$ ipython --no-banner

In [1]: import numpy as np

In [2]: np.set_printoptions(precision=1, suppress=True, linewidth=120, sign=" ")

In [3]: feats = np.array([[13, 5, 6, 2], [5, 3, 5, 3], [6, 5, 13, 6], [2, 3, 6, 5]])

In [4]: [round(float(x), 1) for x in np.linalg.svd(feats, compute_uv=False)[:3]]
Out[4]: [23.9, 8.3, 1.8]

In [5]: np.argsort(-np.linalg.norm(feats, axis=0).round(6), kind="stable")[:3]
Out[5]: array([ 2,  0,  3])

In [6]: round(np.linalg.norm(feats, 2) / np.linalg.norm(feats), 1)
Out[6]: np.float64(0.9)

In [7]: def softmax(z):
   ...:     e = np.exp(z - z.max(axis=-1, keepdims=True))
   ...:     return e / e.sum(axis=-1, keepdims=True)
   ...: 

In [8]: np.round(softmax(feats[0] + 2), 1) + 0
Out[8]: array([ 1.,  0.,  0.,  0.])

In [9]: softmax(feats).sum(axis=1)
Out[9]: array([ 1.,  1.,  1.,  1.])

In [10]: att = feats @ feats.T / np.sqrt(4)

In [11]: softmax(att)[0] @ feats
Out[11]: array([ 13.,   5.,   6.,   2.])

In [12]: np.round(softmax(att), 1) + 0
Out[12]: 
array([[ 1.,  0.,  0.,  0.],
       [ 0.,  0.,  1.,  0.],
       [ 0.,  0.,  1.,  0.],
       [ 0.,  0.,  1.,  0.]])

In [13]: softmax(att).round(6).argmax(axis=1)
Out[13]: array([ 0,  2,  2,  2])

In [14]: np.unique(feats.round(6), axis=0).shape
Out[14]: (4, 4)

In [15]: np.abs(np.diag(np.linalg.qr(feats)[1])) > 1e-9
Out[15]: array([ True,  True,  True, False])

In [16]: np.allclose(feats[:-1].T @ np.linalg.lstsq(feats[:-1].T, feats[-1])[0], feats[-1])
Out[16]: True

In [17]: np.linalg.lstsq(feats[:-1].T, feats[-1])[2]
Out[17]: np.int32(3)

In [18]: X = np.loadtxt("layer14.csv", delimiter=",")

In [19]: X
Out[19]: 
array([[ 0.,  0.,  8.],
       [ 0.,  0., -6.],
       [ 0.,  0.,  3.],
       [ 0.,  0., -3.]])

In [20]: # looks like rank 1

In [21]: left, s, Vt = np.linalg.svd(X)

In [22]: np.argmax(s[:-1] / (s[1:] + 1e-6)) + 1
Out[22]: np.int64(1)

In [23]: B = left[:, :1] @ np.diag(s[:1]) @ Vt[:1]

In [24]: np.linalg.matrix_rank(X, rtol=0.05)
Out[24]: np.int64(1)

In [25]: round(np.linalg.norm(X - B, 2), 1), s[1]
Out[25]: (np.float64(0.0), np.float64(0.0))

In [26]: B
Out[26]: 
array([[ 0.,  0.,  8.],
       [ 0.,  0., -6.],
       [ 0.,  0.,  3.],
       [ 0.,  0., -3.]])

In [27]: rng = np.random.default_rng(6)

In [28]: idx = rng.permutation(4)

In [29]: idx
Out[29]: array([ 0,  3,  1,  2])

In [30]: B = feats[idx][:, idx]

In [31]: B
Out[31]: 
array([[ 13,   2,   5,   6],
       [  2,   5,   3,   6],
       [  5,   3,   3,   5],
       [  6,   6,   5,  13]])

In [32]: round(float(np.linalg.det(B)), 1), round(np.linalg.det(feats[idx]), 1)
Out[32]: (-0.0, np.float64(-0.0))

In [33]: np.allclose(B, feats)
Out[33]: False

In [34]: np.round(np.sort(np.abs(np.linalg.eigvals(B))), 1) + 0
Out[34]: array([  0. ,   1.8,   8.3,  23.9])

In [35]: r = np.linalg.matrix_rank(X)

In [36]: r
Out[36]: np.int64(1)

In [37]: null = np.linalg.svd(X)[2][r:].T

In [38]: X @ null
Out[38]: 
array([[ 0.,  0.],
       [ 0.,  0.],
       [ 0.,  0.],
       [ 0.,  0.]])

In [39]: [int(np.linalg.matrix_rank(X[:i])) for i in range(1, len(X) + 1)]
Out[39]: [1, 1, 1, 1]

In [40]: [int(np.linalg.matrix_rank(X[:, :j + 1])) for j in range(3)]
Out[40]: [0, 0, 1]

In [41]: np.allclose(X @ null, 0)
Out[41]: True

In [42]: null @ null.T
Out[42]: 
array([[ 1.,  0.,  0.],
       [ 0.,  1.,  0.],
       [ 0.,  0.,  0.]])

In [43]: [int(np.linalg.matrix_rank(np.delete(X, i, axis=0))) for i in range(4)]
Out[43]: [1, 1, 1, 1]

In [44]: left, s, Vt = np.linalg.svd(X)

In [45]: evecs = Vt[:(s > 1e-8).sum()]

In [46]: x = X[1] + -2 * X[0] + rng.integers(2) * np.eye(3)[2]

In [47]: x
Out[47]: array([  0.,   0., -22.])

In [48]: np.allclose(evecs.T @ evecs @ x, x)
Out[48]: True

In [49]: np.diag(evecs.T @ evecs)
Out[49]: array([ 0.,  0.,  1.])

In [50]: round(float(np.linalg.norm(x - evecs.T @ evecs @ x)), 1)
Out[50]: 0.0

In [51]: evecs.T @ evecs
Out[51]: 
array([[ 0.,  0.,  0.],
       [ 0.,  0.,  0.],
       [ 0.,  0.,  1.]])

In [52]: np.linalg.lstsq(X[:-1].T, X[-1])[2]
Out[52]: np.int32(1)

In [53]: np.abs(np.diag(np.linalg.qr(X)[1])) > 1e-9
Out[53]: array([False, False,  True])

In [54]: np.unique(X.round(6), axis=0).shape
Out[54]: (4, 3)

In [55]: np.linalg.inv(X)
LinAlgError: Last 2 dimensions of the array must be square
